$ ipython --no-banner

In [1]: import numpy as np

In [2]: np.set_printoptions(suppress=True, linewidth=100)

In [3]: def rd(a):
   ...:     return np.round(a, 3) + 0
   ...: 

In [4]: Y = np.array([[-0.3], [0.9], [-0.6], [-0.7], [0.6], [-2.1], [0.5], [-1.8], [-0.1]])

In [5]: basis = np.array([[0.5, 0.3, 0.6]])

In [6]: A = Y @ basis

In [7]: print(A)
[[-0.15 -0.09 -0.18]
 [ 0.45  0.27  0.54]
 [-0.3  -0.18 -0.36]
 [-0.35 -0.21 -0.42]
 [ 0.3   0.18  0.36]
 [-1.05 -0.63 -1.26]
 [ 0.25  0.15  0.3 ]
 [-0.9  -0.54 -1.08]
 [-0.05 -0.03 -0.06]]

In [8]: print(np.linalg.lstsq(A[:-1].T, A[-1])[2])
1

In [9]: print(np.abs(np.diag(np.linalg.qr(A)[1])) > 1e-9)
[ True False False]

In [10]: print(rd(A @ np.linalg.pinv(A) @ A))
[[-0.15 -0.09 -0.18]
 [ 0.45  0.27  0.54]
 [-0.3  -0.18 -0.36]
 [-0.35 -0.21 -0.42]
 [ 0.3   0.18  0.36]
 [-1.05 -0.63 -1.26]
 [ 0.25  0.15  0.3 ]
 [-0.9  -0.54 -1.08]
 [-0.05 -0.03 -0.06]]

In [11]: print(rd(np.trace(np.linalg.pinv(A) @ A)))
1.0

In [12]: Y = A / np.linalg.norm(A, axis=1, keepdims=True)

In [13]: C2 = Y @ Y.T

In [14]: print(rd(C2[6]))
[-1.  1. -1. -1.  1. -1.  1. -1. -1.]

In [15]: print((C2 - 2 * np.eye(9)).round(6).argmax(axis=1))
[2 4 0 0 1 0 1 0 0]

In [16]: print((np.abs(C2) > 0.9).astype(int))
[[1 1 1 1 1 1 1 1 1]
 [1 1 1 1 1 1 1 1 1]
 [1 1 1 1 1 1 1 1 1]
 [1 1 1 1 1 1 1 1 1]
 [1 1 1 1 1 1 1 1 1]
 [1 1 1 1 1 1 1 1 1]
 [1 1 1 1 1 1 1 1 1]
 [1 1 1 1 1 1 1 1 1]
 [1 1 1 1 1 1 1 1 1]]

In [17]: print(np.argwhere(np.triu(np.abs(C2) > 0.95, 1)))
[[0 1]
 [0 2]
 [0 3]
 [0 4]
 [0 5]
 [0 6]
 [0 7]
 [0 8]
 [1 2]
 [1 3]
 [1 4]
 [1 5]
 [1 6]
 [1 7]
 [1 8]
 [2 3]
 [2 4]
 [2 5]
 [2 6]
 [2 7]
 [2 8]
 [3 4]
 [3 5]
 [3 6]
 [3 7]
 [3 8]
 [4 5]
 [4 6]
 [4 7]
 [4 8]
 [5 6]
 [5 7]
 [5 8]
 [6 7]
 [6 8]
 [7 8]]

In [18]: print(rd(np.linalg.norm(Y, axis=1)))
[1. 1. 1. 1. 1. 1. 1. 1. 1.]

In [19]: print(rd(np.degrees(np.arccos(np.clip(C2[6, 8], -1, 1)))))
180.0

In [20]: X = np.loadtxt("data.csv", delimiter=",")

In [21]: print(X)
[[ 0.655  0.506  0.072  1.601  0.354  2.284  0.982  1.273]
 [-0.308  0.077 -0.376  0.025 -0.046  0.109 -0.203 -0.374]
 [ 0.435  0.085 -0.43   1.534  0.427  0.846  0.365  0.643]
 [-0.438 -0.469  0.119 -0.693 -0.389 -1.152 -0.219 -1.701]
 [-1.774 -1.509 -0.039 -5.461 -1.923 -4.72  -1.84  -4.031]
 [-0.517 -0.73   0.132 -2.049 -1.25  -2.156 -1.189 -1.479]
 [ 1.167  0.896 -0.197  2.454  0.958  3.1    0.816  1.895]
 [ 0.517  1.126 -0.541  2.576  0.605  2.922  0.983  1.877]
 [ 0.507  0.071 -0.16  -0.039  0.477  0.766  0.589  0.454]
 [ 0.676  0.299 -0.352  1.586  0.151  1.336  0.38   1.208]
 [-0.164 -0.313  0.494 -0.824 -0.514 -0.915 -0.63  -0.353]
 [ 0.245  0.904  0.066  0.418  0.031  0.555  0.268 -0.124]
 [ 0.41   0.524  0.074  1.513  0.466  1.554  0.743  1.193]
 [ 1.829  1.583  0.164  4.133  1.557  4.608  1.862  3.48 ]
 [ 0.439  0.46  -0.011  1.364  0.249  1.488  0.989  1.075]
 [-1.1   -0.936 -0.057 -4.231 -1.623 -4.664 -1.776 -2.647]
 [-1.181 -1.617  0.157 -3.797 -1.131 -3.925 -0.718 -2.743]
 [ 0.205  0.92  -0.159  1.467  0.782  1.346  0.585  1.082]
 [-1.375 -1.334 -0.306 -3.279 -0.928 -4.189 -1.181 -2.495]
 [ 1.923  1.702  0.094  5.26   1.473  5.283  1.396  3.641]
 [ 1.19   1.035  0.018  4.634  1.772  4.295  1.987  3.281]
 [ 0.807  0.772  0.565  2.627  1.199  2.931  1.164  1.805]
 [-2.065 -1.973 -0.176 -4.738 -1.611 -5.129 -2.043 -3.221]
 [-0.544 -0.257  0.014 -1.407 -0.41  -1.498 -0.348 -0.879]
 [-1.556 -1.038  0.587 -3.152 -0.718 -3.786 -1.357 -1.75 ]
 [-0.15  -0.357  0.046 -0.197 -0.826 -0.054  0.006 -0.54 ]
 [ 0.535  0.447 -0.482 -0.073  0.806  0.662  0.283  0.428]]

In [22]: Y = np.c_[X[:, :1] @ np.array([[-3]]), np.array([-2, 0, 1, -2, 1, -3, -2, -1, 0, 2, 2, 3, 2, -1, 3, -1, 3, 3, -3, 1, 1, 3, 0, -3, 0, 0, 0])]

In [23]: print(rd(Y))
[[-1.965 -2.   ]
 [ 0.924  0.   ]
 [-1.305  1.   ]
 [ 1.314 -2.   ]
 [ 5.322  1.   ]
 [ 1.551 -3.   ]
 [-3.501 -2.   ]
 [-1.551 -1.   ]
 [-1.521  0.   ]
 [-2.028  2.   ]
 [ 0.492  2.   ]
 [-0.735  3.   ]
 [-1.23   2.   ]
 [-5.487 -1.   ]
 [-1.317  3.   ]
 [ 3.3   -1.   ]
 [ 3.543  3.   ]
 [-0.615  3.   ]
 [ 4.125 -3.   ]
 [-5.769  1.   ]
 [-3.57   1.   ]
 [-2.421  3.   ]
 [ 6.195  0.   ]
 [ 1.632 -3.   ]
 [ 4.668  0.   ]
 [ 0.45   0.   ]
 [-1.605  0.   ]]

In [24]: print(np.linalg.matrix_rank(Y))
2

In [25]: print(np.linalg.matrix_rank(np.c_[X, Y]))
9

In [26]: def softmax(z):
    ...:     e = np.exp(z - z.max(axis=-1, keepdims=True))
    ...:     return e / e.sum(axis=-1, keepdims=True)
    ...: 

In [27]: print(rd(softmax(Y).sum(axis=1)))
[1. 1. 1. 1. 1. 1. 1. 1. 1. 1. 1. 1. 1. 1. 1. 1. 1. 1. 1. 1. 1. 1. 1. 1. 1. 1. 1.]

In [28]: print(rd(softmax(Y[20] + -2)))
[0.01 0.99]

In [29]: print(rd(softmax(10 * Y[20])))
[0. 1.]

In [30]: att = Y @ Y.T / np.sqrt(2)

In [31]: print(softmax(att).round(6).argmax(axis=1))
[13 22 19 18 22 18 13 13 19 19 16 21 19 13 21 22 22 21 18 19 19 19 22 18 22 22 19]

In [32]: Xs = (X - X.mean(axis=0)) / X.std(axis=0)

In [33]: print(np.argwhere(np.abs(Xs) > 2))
[[ 4  7]
 [21  2]
 [22  0]
 [22  1]
 [24  2]]

In [34]: print(rd(Xs.std(axis=0)))
[1. 1. 1. 1. 1. 1. 1. 1.]

In [35]: c = np.linalg.lstsq(np.delete(Xs, 7, axis=1), Xs[:, 7])[0]

In [36]: print(np.abs(c).argmax())
3

In [37]: print(rd(1 - np.var(Xs[:, 7] - np.delete(Xs, 7, axis=1) @ c)))
0.978

In [38]: print(rd(c))
[ 0.166  0.02   0.023  0.501  0.232  0.185 -0.101]

In [39]: z = X[:, 6] > np.median(X[:, 6])

In [40]: u = X[z].mean(axis=0) - X[~z].mean(axis=0)

In [41]: print(rd((((X - X.mean(axis=0)) @ u > 0) == z).mean()))
0.926

In [42]: print(rd(u))
[ 1.57   1.418 -0.079  4.466  1.558  4.724  1.77   3.327]

In [43]: arr = np.array([[1, -1, 1, -2, 1],
    ...:     [-2, 2, -1, 1, -1],
    ...:     [0, -2, 0, -1, -1],
    ...:     [-1, 2, -1, 1, 1],
    ...:     [0, 2, -2, 2, 2]])

In [44]: print(arr)
[[ 1 -1  1 -2  1]
 [-2  2 -1  1 -1]
 [ 0 -2  0 -1 -1]
 [-1  2 -1  1  1]
 [ 0  2 -2  2  2]]

In [45]: print(np.linalg.cond(A) > 100)
True

In [46]: print([round(float(x), 3) for x in np.linalg.svd(A, compute_uv=False)[:3]])
[2.648, 0.0, 0.0]

In [47]: print(np.linalg.matrix_rank(A, rtol=0.1))
1

In [48]: vec = np.array([5, 3, 5, 2, -2])

In [49]: print(arr * vec)
[[  5  -3   5  -4  -2]
 [-10   6  -5   2   2]
 [  0  -6   0  -2   2]
 [ -5   6  -5   2  -2]
 [  0   6 -10   4  -4]]

In [50]: print(arr @ np.ones(5))
[ 0. -1. -4.  2.  4.]

In [51]: print(arr @ vec)
[ 1 -5 -6 -4 -4]

In [52]: print((arr * vec).sum(axis=1))
[ 1 -5 -6 -4 -4]

In [53]: O = arr.astype(float).copy()

In [54]: for j in range(5):
    ...:     O[:, j] -= O[:, :j] @ (O[:, :j].T @ O[:, j])
    ...:     O[:, j] /= np.linalg.norm(O[:, j])
    ...: 

In [55]: print(rd(O.T @ O))
[[1. 0. 0. 0. 0.]
 [0. 1. 0. 0. 0.]
 [0. 0. 1. 0. 0.]
 [0. 0. 0. 1. 0.]
 [0. 0. 0. 0. 1.]]

In [56]: u = np.array([-2, 2, -1, 0, 2])

In [57]: Y = arr + np.outer(u, np.eye(5)[2])

In [58]: print(np.linalg.matrix_rank(Y - arr))
1

In [59]: print(rd(np.linalg.det(Y) / np.linalg.det(arr)), rd(1 + np.linalg.solve(arr, u)[2]))
-1.333 -1.333

In [60]: print(Y)
[[ 1. -1. -1. -2.  1.]
 [-2.  2.  1.  1. -1.]
 [ 0. -2. -1. -1. -1.]
 [-1.  2. -1.  1.  1.]
 [ 0.  2.  0.  2.  2.]]

In [61]: print(np.linalg.matrix_rank(np.linalg.inv(Y) - np.linalg.inv(arr), tol=1e-8))
1

In [62]: feats = np.loadtxt("m.csv", delimiter=",")

In [63]: print(feats)
[[ -0.362  -0.759   0.503  12.293   5.118]
 [-14.114  -1.608 -10.015  -4.986   8.248]
 [ -1.925   1.379   1.295  14.133   5.948]
 [  5.869   5.386   0.16  -11.033  -6.906]
 [  7.507   2.993   0.947 -11.181  -9.233]
 [  1.04   -0.342   4.684  12.551   2.958]
 [  3.907   5.348   0.334 -10.502 -10.365]
 [-18.089  -0.843 -12.512  -3.328   8.768]
 [-17.886  -0.557 -12.596  -4.422   9.125]
 [ -1.484  -0.135   3.111  12.838   7.058]
 [  0.407   0.142   1.207  15.381   6.635]
 [  5.599   4.69    0.926 -10.739 -10.562]
 [ -1.74    1.17    2.069  13.229   4.714]
 [-17.53    0.011 -10.346  -3.421   9.541]]

In [64]: Xs = (feats - feats.mean(axis=0)) / feats.std(axis=0)

In [65]: print(np.argwhere(np.abs(Xs) > 2))
[]

In [66]: c = np.linalg.lstsq(np.delete(Xs, 2, axis=1), Xs[:, 2])[0]

In [67]: print(rd(1 - np.var(Xs[:, 2] - np.delete(Xs, 2, axis=1) @ c)))
0.971

In [68]: print(rd(c))
[ 0.644  0.021  0.58  -0.294]

In [69]: z = feats[:, 2] > np.median(feats[:, 2])

In [70]: u = feats[z].mean(axis=0) - feats[~z].mean(axis=0)

In [71]: print(rd(u))
[ 9.658  0.417  8.387 10.23  -2.287]

In [72]: print(z.astype(int))
[0 0 1 0 1 1 0 0 0 1 1 1 1 0]

In [73]: Xs = feats - feats.mean(axis=0)

In [74]: evecs = np.linalg.svd(Xs)[2][:2]

In [75]: Y = Xs - Xs @ evecs.T @ evecs

In [76]: print(np.linalg.norm(Y, axis=1).round(6).argmax())
3

In [77]: print(rd((Xs @ evecs.T).std(axis=0)))
[12.566 11.454]

In [78]: print(rd(softmax(feats).sum(axis=1)))
[1. 1. 1. 1. 1. 1. 1. 1. 1. 1. 1. 1. 1. 1.]

In [79]: print(rd(softmax(feats[6] + 3)))
[0.19  0.804 0.005 0.    0.   ]

In [80]: att = feats @ feats.T / np.sqrt(5)

In [81]: print(softmax(att).round(6).argmax(axis=1))
[10  8 10 11  4 10 11  8  8 10 10 11 10  8]
